In [1]: import numpy as np

In [2]: np.set_printoptions(precision=3, suppress=True, linewidth=120)

In [3]: def rd(a):
   ...:     return np.round(a, 3) + 0
   ...: 

In [4]: mat = np.array([[3, 7, -4], [-3, 3, -6], [3, 7, -4], [18, 12, 6]])

In [5]: print(np.linalg.cond(mat) > 100)
True

In [6]: print([round(float(x), 3) for x in np.linalg.svd(mat, compute_uv=False)[:3]])
[23.837, 11.739, 0.0]

In [7]: print(np.linalg.matrix_rank(mat, rtol=0.1))
2

In [8]: B = mat / np.linalg.norm(mat, axis=1, keepdims=True)

In [9]: C2 = B @ B.T

In [10]: print(rd(np.linalg.norm(B, axis=1)))
[1. 1. 1. 1.]

In [11]: print((np.abs(C2) > 0.9).astype(int))
[[1 0 1 0]
 [0 1 0 0]
 [1 0 1 0]
 [0 0 0 1]]

In [12]: print(np.argwhere(np.triu(np.abs(C2) > 0.95, 1)))
[[0 2]]

In [13]: print(rd(C2))
[[ 1.     0.569  1.     0.59 ]
 [ 0.569  1.     0.569 -0.327]
 [ 1.     0.569  1.     0.59 ]
 [ 0.59  -0.327  0.59   1.   ]]

In [14]: print((C2 - 2 * np.eye(4)).round(6).argmax(axis=1))
[2 0 0 0]

In [15]: print(rd(C2[3]))
[ 0.59  -0.327  0.59   1.   ]

In [16]: rank = np.linalg.matrix_rank(mat)

In [17]: print(rank)
2

In [18]: null = np.linalg.svd(mat)[2][rank:].T

In [19]: print(rd(mat @ null))
[[0.]
 [0.]
 [0.]
 [0.]]

In [20]: print(np.linalg.matrix_rank(mat.T @ mat), np.linalg.matrix_rank(mat @ mat.T))
2 2

In [21]: print(rd(null[:, 0] / null[np.abs(null[:, 0]).round(6).argmax(), 0]))
[ 1. -1. -1.]

In [22]: M = np.load("data.npy")

In [23]: print(M)
[[40.415  1.69  20.605 19.634]
 [39.959 -0.612 19.85  20.941]
 [40.241 -1.718 20.186 19.651]
 [38.779  2.033 21.433 18.787]
 [41.359 -1.24  19.606 20.279]
 [39.044 -1.079 20.945 21.194]
 [38.894 -0.598 19.993 20.801]
 [40.007  1.505 19.714 21.941]
 [38.181  0.083 19.523 17.888]
 [37.227 -1.754 20.079 20.174]
 [40.526 -0.597 18.277 19.457]
 [40.689 -0.515 20.119 21.38 ]
 [39.154 -0.078 19.926 20.127]
 [41.278 -1.089 18.286 20.751]
 [42.255  1.125 19.167 20.681]
 [40.351 -0.99  20.309 19.927]
 [40.267  1.671 21.319 18.814]]

In [24]: cen = (M - M.mean(axis=0)) / M.std(axis=0)

In [25]: print(rd(cen.std(axis=0)))
[1. 1. 1. 1.]

In [26]: c = np.linalg.lstsq(np.delete(cen, 3, axis=1), cen[:, 3])[0]

In [27]: print(np.abs(c).argmax())
0

In [28]: print(rd(c))
[ 0.32  -0.273  0.017]

In [29]: X = np.array([[5, 7, 3, 9], [7, 2, 6, 7], [4, 5, 3, 8], [2, 1, 9, 0]])

In [30]: X[2] = X[1]

In [31]: print(X)
[[5 7 3 9]
 [7 2 6 7]
 [7 2 6 7]
 [2 1 9 0]]

In [32]: print((X - X.T) / 2)
[[ 0.   0.  -2.   3.5]
 [ 0.   0.   2.   3. ]
 [ 2.  -2.   0.  -1. ]
 [-3.5 -3.   1.   0. ]]

In [33]: print(np.allclose(X, X.T))
False

In [34]: print(rd(np.sort(np.abs(np.linalg.eigvals(X)))))
[ 0.     3.743  3.743 19.701]

In [35]: X.inv()
Traceback (most recent call last):
  Cell In[35], line 1
    X.inv()
AttributeError: 'numpy.ndarray' object has no attribute 'inv'


In [36]: print(np.linalg.matrix_power(X, 3))
[[2335 1346 2694 2557]
 [2191 1262 2610 2373]
 [2191 1262 2610 2373]
 [1276  848 1632 1420]]

In [37]: print((X + X.T) / 2)
[[5.  7.  5.  5.5]
 [7.  2.  4.  4. ]
 [5.  4.  6.  8. ]
 [5.5 4.  8.  0. ]]
